>>> import numpy as np
>>> from numpy import linalg as LA
>>> np.set_printoptions(suppress=True, linewidth=140)
>>> def rd(a):
...     return np.round(a, 2) + 0
... 
>>> F = np.array([[1, -15], [15, -1], [-1, -17], [6, -10]])
>>> F
array([[  1, -15],
       [ 15,  -1],
       [ -1, -17],
       [  6, -10]])
>>> other = np.c_[F[:, :1] @ np.array([[-2]]), np.array([1, -1, 0, 2])]
>>> other
array([[ -2,   1],
       [-30,  -1],
       [  2,   0],
       [-12,   2]])
>>> rd(LA.lstsq(F, other[:, 0])[0])
array([-2.,  0.])
>>> hat = F @ LA.solve(F.T @ F, F.T)
>>> rd(hat)
array([[ 0.37, -0.02,  0.42,  0.23],
       [-0.02,  0.87, -0.15,  0.3 ],
       [ 0.42, -0.15,  0.51,  0.22],
       [ 0.23,  0.3 ,  0.22,  0.25]])
>>> vec = np.array([4, -4])
>>> target = F @ vec
>>> beta, lr = np.zeros(2), 1 / LA.norm(F, 2) ** 2
>>> for i in range(25):
...     beta -= lr * F.T @ (F @ beta - target)
...     if i % 5 == 0: print(i, round(LA.norm(F @ beta - target), 2))
... 
0 29.98
5 2.44
10 0.2
15 0.02
20 0.0
>>> rd(LA.cond(F))
np.float64(1.59)
>>> ang = np.radians(180)
>>> Rm = np.eye(2)
>>> Rm[1, 1] = Rm[0, 0] = np.cos(ang)
>>> Rm[1, 0], Rm[0, 1] = -np.sin(ang), np.sin(ang)
>>> rd(Rm)
array([[-1.,  0.],
       [ 0., -1.]])
>>> other = F @ Rm.T
>>> rd(LA.svd(F, compute_uv=False)), rd(LA.svd(other, compute_uv=False))
(array([25.09, 15.76]), array([25.09, 15.76]))
>>> rd(other)
array([[ -1.,  15.],
       [-15.,   1.],
       [  1.,  17.],
       [ -6.,  10.]])
>>> np.abs(other - F).max(axis=0)
array([30., 34.])
